$ ipython --no-banner

In [1]: import numpy as np

In [2]: np.set_printoptions(precision=3, suppress=True, linewidth=160, floatmode="fixed")

In [3]: tidy = lambda a: np.round(a, 3) + 0

In [4]: K = np.load("arr.npy")

In [5]: K
Out[5]: 
array([[ 3.000,  3.000, -3.000, -3.000],
       [ 3.000, 11.000, -9.000, -9.000],
       [-3.000, -9.000, 11.000,  9.000],
       [-3.000, -9.000,  9.000, 11.000]])

In [6]: # equal to its transpose

In [7]: evals, V = np.linalg.eig(K)

In [8]: tidy(K @ V[:, 0] - evals[0] * V[:, 0])
Out[8]: array([0.000, 0.000, 0.000, 0.000])

In [9]: tidy(np.sort(np.linalg.eigvals(K @ K)))
Out[9]: array([  4.000,   4.000,   4.000, 900.000])

In [10]: left, sv, Vt = np.linalg.svd(K)

In [11]: tidy(sv)
Out[11]: array([30.000,  2.000,  2.000,  2.000])

In [12]: out = left[:, :1] @ np.diag(sv[:1]) @ Vt[:1]

In [13]: tidy(np.abs(K - out).max())
Out[13]: np.float64(1.929)

In [14]: np.linalg.matrix_rank(K, rtol=0.05)
Out[14]: np.int64(4)

In [15]: tidy(out)
Out[15]: 
array([[ 1.071,  3.214, -3.214, -3.214],
       [ 3.214,  9.643, -9.643, -9.643],
       [-3.214, -9.643,  9.643,  9.643],
       [-3.214, -9.643,  9.643,  9.643]])

In [16]: W = np.array([[0, 0, 3, 0, 2, 2],
    ...:     [3, 2, 0, 0, 0, 1],
    ...:     [0, 0, 2, 0, 3, 0],
    ...:     [1, 0, 0, 0, 1, 3]])

In [17]: c = np.array([-2, -2, -2, -1, -3, 3])

In [18]: hid = np.maximum(out @ W + c, 0)

In [19]: tidy(hid)
Out[19]: 
array([[ 4.429,  4.429,  0.000,  0.000,  0.000,  0.000],
       [17.286, 17.286,  0.000,  0.000,  0.000,  0.000],
       [ 0.000,  0.000,  7.643,  0.000, 29.143, 15.857],
       [ 0.000,  0.000,  7.643,  0.000, 29.143, 15.857]])

In [20]: (hid > 0).astype(int)
Out[20]: 
array([[1, 1, 0, 0, 0, 0],
       [1, 1, 0, 0, 0, 0],
       [0, 0, 1, 0, 1, 1],
       [0, 0, 1, 0, 1, 1]])

In [21]: cent = np.array([[3, 0], [0, -2], [2, 3], [-1, -2], [3, 1], [-2, 2]])

In [22]: tidy(hid @ cent)
Out[22]: 
array([[ 13.286,  -8.857],
       [ 51.857, -34.571],
       [ 71.000,  83.786],
       [ 71.000,  83.786]])

In [23]: tidy(np.linalg.eigvals(K))
Out[23]: array([ 2.000, 30.000,  2.000,  2.000])

In [24]: tidy(np.linalg.det(K[::-1]))
Out[24]: np.float64(240.0)

In [25]: np.einsum("ij,ji->", K, K)
Out[25]: np.float64(912.0)

In [26]: E = np.load("x.npy")

In [27]: E
Out[27]: 
array([[ 0.000,  0.000,  0.000, -3.000],
       [ 0.000,  0.000,  0.000,  3.000],
       [ 0.000,  0.000,  0.000, -2.000],
       [-3.000,  3.000, -2.000,  0.000]])

In [28]: # null space of dimension 2

In [29]: evals, V = np.linalg.eigh(E)

In [30]: tidy(V @ np.diag(evals) @ V.T)
Out[30]: 
array([[ 0.000,  0.000,  0.000, -3.000],
       [ 0.000,  0.000,  0.000,  3.000],
       [ 0.000,  0.000,  0.000, -2.000],
       [-3.000,  3.000, -2.000,  0.000]])

In [31]: tidy(np.linalg.eigvalsh(E + -2 * np.eye(4)))
Out[31]: array([-6.690, -2.000, -2.000,  2.690])

In [32]: tidy(np.abs(V[:, -1]))
Out[32]: array([0.452, 0.452, 0.302, 0.707])

In [33]: tidy(np.linalg.eigvalsh(E @ E))
Out[33]: array([ 0.000,  0.000, 22.000, 22.000])

In [34]: tidy(V.T @ E @ V)
Out[34]: 
array([[-4.690,  0.000,  0.000,  0.000],
       [ 0.000,  0.000,  0.000,  0.000],
       [ 0.000,  0.000,  0.000,  0.000],
       [ 0.000,  0.000,  0.000,  4.690]])

In [35]: tidy(np.linalg.svd(E, compute_uv=False))
Out[35]: array([4.690, 4.690, 0.000, 0.000])

In [36]: np.abs(V[:, -1]).round(6).argmax()
Out[36]: np.int64(3)

In [37]: tidy(evals)
Out[37]: array([-4.690,  0.000,  0.000,  4.690])

In [38]: mat = np.loadtxt("dump.csv", delimiter=",")

In [39]: mat
Out[39]: 
array([[ -3.000,  -3.000,  -3.000,  -3.000],
       [ -3.000,  -6.000,  -6.000,  -6.000],
       [ -3.000,  -6.000,  -9.000,  -9.000],
       [ -3.000,  -6.000,  -9.000, -12.000]])

In [40]: evals, V = np.linalg.eigh(mat)

In [41]: tidy(V @ np.diag(evals) @ V.T)
Out[41]: 
array([[ -3.000,  -3.000,  -3.000,  -3.000],
       [ -3.000,  -6.000,  -6.000,  -6.000],
       [ -3.000,  -6.000,  -9.000,  -9.000],
       [ -3.000,  -6.000,  -9.000, -12.000]])

In [42]: tidy(np.linalg.svd(mat, compute_uv=False))
Out[42]: array([24.873,  3.000,  1.278,  0.849])

In [43]: np.unique(evals.round(6) + 0, return_counts=True)[1]
Out[43]: array([1, 1, 1, 1])

In [44]: tidy(evals)
Out[44]: array([-24.873,  -3.000,  -1.278,  -0.849])

In [45]: (evals > 1e-8).sum(), (evals < -1e-8).sum()
Out[45]: (np.int64(0), np.int64(4))

In [46]: tidy(np.linalg.eigvalsh(mat @ mat))
Out[46]: array([  0.721,   1.633,   9.000, 618.645])

In [47]: np.kron(np.eye(2, dtype=int), mat)
Out[47]: 
array([[ -3.000,  -3.000,  -3.000,  -3.000,  -0.000,  -0.000,  -0.000,  -0.000],
       [ -3.000,  -6.000,  -6.000,  -6.000,  -0.000,  -0.000,  -0.000,  -0.000],
       [ -3.000,  -6.000,  -9.000,  -9.000,  -0.000,  -0.000,  -0.000,  -0.000],
       [ -3.000,  -6.000,  -9.000, -12.000,  -0.000,  -0.000,  -0.000,  -0.000],
       [ -0.000,  -0.000,  -0.000,  -0.000,  -3.000,  -3.000,  -3.000,  -3.000],
       [ -0.000,  -0.000,  -0.000,  -0.000,  -3.000,  -6.000,  -6.000,  -6.000],
       [ -0.000,  -0.000,  -0.000,  -0.000,  -3.000,  -6.000,  -9.000,  -9.000],
       [ -0.000,  -0.000,  -0.000,  -0.000,  -3.000,  -6.000,  -9.000, -12.000]])

In [48]: tidy(np.linalg.eigvals(mat))
Out[48]: array([-24.873,  -3.000,  -1.278,  -0.849])

In [49]: tidy(np.linalg.det(2 * mat)), tidy(np.linalg.det(mat))
Out[49]: (np.float64(1296.0), np.float64(81.0))

In [50]: tidy(np.poly(mat))
Out[50]: array([  1.000,  30.000, 135.000, 189.000,  81.000])

In [51]: np.einsum("ii->", mat)
Out[51]: np.float64(-30.0)

In [52]: mat.shape
Out[52]: (4, 4)

In [53]: mat.sum(axis=0)
Out[53]: array([-12.000, -21.000, -27.000, -30.000])

In [54]: mat.sum(axis=1)
Out[54]: array([-12.000, -21.000, -27.000, -30.000])

In [55]: np.abs(mat).max()
Out[55]: np.float64(12.0)

In [56]: mat.mean(axis=0)
Out[56]: array([-3.000, -5.250, -6.750, -7.500])

In [57]: tidy(np.linalg.svd(mat, compute_uv=False))
Out[57]: array([24.873,  3.000,  1.278,  0.849])

In [58]: np.unravel_index(np.abs(mat).argmax(), mat.shape)
Out[58]: (np.int64(3), np.int64(3))

In [59]: A = np.load("test8.npy")

In [60]: tidy(A)
Out[60]: 
array([[ 0.807,  0.116, -0.579],
       [ 0.116,  0.931,  0.347],
       [-0.579,  0.347, -0.737]])

In [61]: # symmetric, so the eigenvalues are real

In [62]: x0 = np.array([3, 1, 0])

In [63]: target = A @ x0

In [64]: tidy(target)
Out[64]: array([ 2.537,  1.278, -1.390])

In [65]: tidy(np.linalg.solve(A, target))
Out[65]: array([3.000, 1.000, 0.000])

In [66]: tidy(np.linalg.solve(A, target + A[:, 1]))
Out[66]: array([3.000, 2.000, 0.000])

In [67]: tidy(np.linalg.solve(A, A[:, 0]))
Out[67]: array([1.000, 0.000, 0.000])

In [68]: tidy(np.linalg.solve(A.T, A[2]))
Out[68]: array([0.000, 0.000, 1.000])

In [69]: arr = np.load("sample14.npy")

In [70]: arr
Out[70]: 
array([[-2,  0,  0],
       [ 0,  0, -2],
       [ 0,  0,  0]])

In [71]: # null space of dimension 1

In [72]: left, sv, Vt = np.linalg.svd(arr)

In [73]: V = Vt[:(sv > 1e-8).sum()]

In [74]: rng = np.random.default_rng(904)

In [75]: x0 = arr[0] + 3 * arr[2] + rng.integers(2) * np.eye(3)[2]

In [76]: x0
Out[76]: array([-2.000,  0.000,  1.000])

In [77]: tidy(np.linalg.norm(x0 - V.T @ V @ x0))
Out[77]: np.float64(0.0)

In [78]: np.linalg.matrix_rank(np.vstack([arr, x0]))
Out[78]: np.int64(2)

In [79]: np.allclose(V.T @ V @ x0, x0)
Out[79]: True

In [80]: V.T @ V
Out[80]: 
array([[1.000, 0.000, 0.000],
       [0.000, 0.000, 0.000],
       [0.000, 0.000, 1.000]])
